$ ipython --no-banner

In [1]: import numpy as np

In [2]: np.set_printoptions(precision=2, suppress=True, linewidth=160)

In [3]: rnd = lambda a: np.round(a, 2) + 0

In [4]: arr = np.load("a.npy")

In [5]: rnd(arr)
Out[5]: 
array([[ 0.58, -0.7 ,  0.42],
       [-0.7 , -0.16,  0.7 ],
       [ 0.42,  0.7 ,  0.58]])

In [6]: rnd(np.linalg.det(arr.T))
Out[6]: np.float64(-1.0)

In [7]: rnd(np.poly(arr))
Out[7]: array([ 1., -1., -1.,  1.])

In [8]: rnd(np.linalg.eigvals(arr))
Out[8]: array([ 1., -1.,  1.])

In [9]: rnd(np.linalg.eigvals(arr).sum().real)
Out[9]: np.float64(1.0)

In [10]: rnd(np.einsum("ii->", arr))
Out[10]: np.float64(1.0)

In [11]: np.einsum("ij,ji->", arr, arr)
Out[11]: np.float64(3.0)

In [12]: rnd(np.linalg.det(2 * arr)), rnd(np.linalg.det(arr))
Out[12]: (np.float64(-8.0), np.float64(-1.0))

In [13]: rnd(np.kron(np.eye(2, dtype=int), arr))
Out[13]: 
array([[ 0.58, -0.7 ,  0.42,  0.  ,  0.  ,  0.  ],
       [-0.7 , -0.16,  0.7 ,  0.  ,  0.  ,  0.  ],
       [ 0.42,  0.7 ,  0.58,  0.  ,  0.  ,  0.  ],
       [ 0.  ,  0.  ,  0.  ,  0.58, -0.7 ,  0.42],
       [ 0.  ,  0.  ,  0.  , -0.7 , -0.16,  0.7 ],
       [ 0.  ,  0.  ,  0.  ,  0.42,  0.7 ,  0.58]])

In [14]: W = np.array([[0, 2, -1], [0, -3, -2], [-1, 0, 0]])

In [15]: beta = np.array([-2, -1, 3])

In [16]: hid = np.maximum(arr @ W + beta, 0)

In [17]: rnd((hid > 0).mean(axis=0))
Out[17]: array([0.  , 0.33, 1.  ])

In [18]: rnd(hid)
Out[18]: 
array([[0.  , 2.26, 3.81],
       [0.  , 0.  , 4.02],
       [0.  , 0.  , 1.19]])

In [19]: basis = np.array([[1, 1], [1, -5], [-3, 1]])

In [20]: (hid @ basis).round(6).argmax(axis=1)
Out[20]: array([1, 1, 1])

In [21]: rnd(hid @ basis)
Out[21]: 
array([[ -9.19,  -7.47],
       [-12.07,   4.02],
       [ -3.56,   1.19]])

In [22]: np.abs(np.diag(np.linalg.qr(hid)[1])) > 1e-9
Out[22]: array([False, False,  True])

In [23]: np.allclose(hid[:-1].T @ np.linalg.lstsq(hid[:-1].T, hid[-1])[0], hid[-1])
Out[23]: True

In [24]: rnd(np.trace(np.linalg.pinv(hid) @ hid))
Out[24]: np.float64(2.0)

In [25]: data = np.load("mat.npy")

In [26]: data
Out[26]: 
array([[-1, -1, -1, -1],
       [-1, -2, -2, -2],
       [-1, -2, -3, -3],
       [-1, -2, -3, -4]])

In [27]: x0 = np.array([0, 2, -1])

In [28]: rhs = arr @ x0

In [29]: beta, lr = np.zeros(3), 1 / np.linalg.norm(arr, 2) ** 2

In [30]: for i in range(8):
    ...:     beta -= lr * arr.T @ (arr @ beta - rhs)
    ...:     if i % 2 == 0: print(i, round(np.linalg.norm(arr @ beta - rhs), 2))
    ...: 
0 0.0
2 0.0
4 0.0
6 0.0

In [31]: rnd(np.linalg.cond(arr))
Out[31]: np.float64(1.0)

In [32]: x0 = np.array([-3, -2, -1, -2])

In [33]: h1 = np.maximum(data @ x0, 0)

In [34]: rnd(np.tanh(data @ x0))
Out[34]: array([1., 1., 1., 1.])

In [35]: np.flatnonzero(h1 > 1e-9)
Out[35]: array([0, 1, 2, 3])

In [36]: np.maximum(data @ x0, 0) - np.maximum(-data @ x0, 0)
Out[36]: array([ 8, 13, 16, 18])

In [37]: rnd(np.linalg.svd(data, compute_uv=False))
Out[37]: array([8.29, 1.  , 0.43, 0.28])

In [38]: data.sum(axis=1)
Out[38]: array([ -4,  -7,  -9, -10])

In [39]: rnd(np.linalg.norm(data))
Out[39]: np.float64(8.37)

In [40]: np.abs(data).max()
Out[40]: np.int64(4)

In [41]: np.linalg.matrix_rank(data)
Out[41]: np.int64(4)

In [42]: data - data[0]
Out[42]: 
array([[ 0,  0,  0,  0],
       [ 0, -1, -1, -1],
       [ 0, -1, -2, -2],
       [ 0, -1, -2, -3]])

In [43]: np.diff(data, axis=0)
Out[43]: 
array([[ 0, -1, -1, -1],
       [ 0,  0, -1, -1],
       [ 0,  0,  0, -1]])

In [44]: data.mean(axis=0)
Out[44]: array([-1.  , -1.75, -2.25, -2.5 ])

In [45]: rng = np.random.default_rng(37)

In [46]: lab = rng.permutation(4)

In [47]: other = data[:, lab] * rng.choice([-1, 1], 4)

In [48]: other
Out[48]: 
array([[-1,  1,  1, -1],
       [-2,  1,  2, -2],
       [-2,  1,  3, -3],
       [-2,  1,  3, -4]])

In [49]: Uu, _, VT = np.linalg.svd(data.T @ other)

In [50]: rnd(Uu @ VT)
Out[50]: 
array([[ 0., -1.,  0.,  0.],
       [ 1.,  0.,  0.,  0.],
       [ 0.,  0., -1.,  0.],
       [ 0.,  0.,  0.,  1.]])
